In [1]: import numpy as np

In [2]: np.set_printoptions(suppress=True, linewidth=100)

In [3]: rd = lambda a: np.round(a, 1) + 0

In [4]: F = np.diag(10 * np.array([-2, 4, 8, -1, 1])) + np.array([[1, 1, 3, 4, 5],
   ...:     [4, 0, 2, 3, 1],
   ...:     [0, 4, 5, 5, 2],
   ...:     [2, 0, 2, 0, 1],
   ...:     [3, 3, 1, 3, 0]])

In [5]: F
Out[5]: 
array([[-19,   1,   3,   4,   5],
       [  4,  40,   2,   3,   1],
       [  0,   4,  85,   5,   2],
       [  2,   0,   2, -10,   1],
       [  3,   3,   1,   3,  10]])

In [6]: np.allclose(F, F.T)
Out[6]: False

In [7]: (F - F.T) / 2
Out[7]: 
array([[ 0. , -1.5,  1.5,  1. ,  1. ],
       [ 1.5,  0. , -1. ,  1.5, -1. ],
       [-1.5,  1. ,  0. ,  1.5,  0.5],
       [-1. , -1.5, -1.5,  0. , -1. ],
       [-1. ,  1. , -0.5,  1. ,  0. ]])

In [8]: x0 = np.array([5, 4, 3, 5, 2])

In [9]: F @ np.eye(5)[1]
Out[9]: array([ 1., 40.,  4.,  0.,  3.])

In [10]: print(np.einsum("ij,j->i", F, x0))
[-52 203 300 -32  65]

In [11]: F @ (2 * x0)
Out[11]: array([-104,  406,  600,  -64,  130])

In [12]: (F * x0).sum(axis=1)
Out[12]: array([-52, 203, 300, -32,  65])

In [13]: F @ np.ones(5)
Out[13]: array([-6., 50., 96., -5., 20.])

In [14]: F * x0
Out[14]: 
array([[-95,   4,   9,  20,  10],
       [ 20, 160,   6,  15,   2],
       [  0,  16, 255,  25,   4],
       [ 10,   0,   6, -50,   2],
       [ 15,  12,   3,  15,  20]])

In [15]: rng = np.random.default_rng(865042)

In [16]: lab = rng.permutation(5)

In [17]: A2 = F[:, lab] * rng.choice([-1, 1], 5)

In [18]: A2
Out[18]: 
array([[-19,   5,  -1,  -3,   4],
       [  4,   1, -40,  -2,   3],
       [  0,   2,  -4, -85,   5],
       [  2,   1,   0,  -2, -10],
       [  3,  10,  -3,  -1,   3]])

In [19]: Uu, _, vt = np.linalg.svd(F.T @ A2)

In [20]: rd(Uu @ vt)
Out[20]: 
array([[ 1.,  0.,  0.,  0.,  0.],
       [ 0.,  0., -1.,  0.,  0.],
       [ 0.,  0.,  0., -1.,  0.],
       [ 0.,  0.,  0.,  0.,  1.],
       [ 0.,  1.,  0.,  0.,  0.]])

In [21]: lab
Out[21]: array([0, 4, 1, 2, 3])

In [22]: x0 = np.array([5, 0, 9, 0, 2])

In [23]: rhs = F @ x0

In [24]: coef, lr = np.zeros(5), 1 / np.linalg.norm(F, 2) ** 2

In [25]: for i in range(200):
    ...:     coef -= lr * F.T @ (F @ coef - rhs)
    ...:     if i % 50 == 0: print(i, round(np.linalg.norm(F @ coef - rhs), 1))
    ...: 
0 91.3
50 15.6
100 6.9
150 3.2

In [26]: rd(coef)
Out[26]: array([5. , 0. , 9. , 0. , 1.9])

In [27]: E = np.array([[9, -6, 2, -3, -4, -1, -3, -6, -3, -5, -5],
    ...:     [9, 6, 7, 6, 2, 3, -6, 1, 3, -2, -1],
    ...:     [7, 4, 4, 3, 8, 1, 6, 7, 2, 9, -9],
    ...:     [-4, -4, 5, -5, 7, 5, -2, 3, 8, 5, 7]])

In [28]: E[2] = E[1]

In [29]: E
Out[29]: 
array([[ 9, -6,  2, -3, -4, -1, -3, -6, -3, -5, -5],
       [ 9,  6,  7,  6,  2,  3, -6,  1,  3, -2, -1],
       [ 9,  6,  7,  6,  2,  3, -6,  1,  3, -2, -1],
       [-4, -4,  5, -5,  7,  5, -2,  3,  8,  5,  7]])

In [30]: x0 = np.array([-1, 0, -2, -1, 2, 2, 1, 1, 0, 2, 0])

In [31]: E @ x0
Out[31]: array([-39, -28, -28,  34])

In [32]: E @ np.eye(11)[10]
Out[32]: array([-5., -1., -1.,  7.])

In [33]: E * x0
Out[33]: 
array([[ -9,   0,  -4,   3,  -8,  -2,  -3,  -6,   0, -10,   0],
       [ -9,   0, -14,  -6,   4,   6,  -6,   1,   0,  -4,   0],
       [ -9,   0, -14,  -6,   4,   6,  -6,   1,   0,  -4,   0],
       [  4,   0, -10,   5,  14,  10,  -2,   3,   0,  10,   0]])

In [34]: np.einsum("ij,j->i", E, x0)
Out[34]: array([-39, -28, -28,  34])
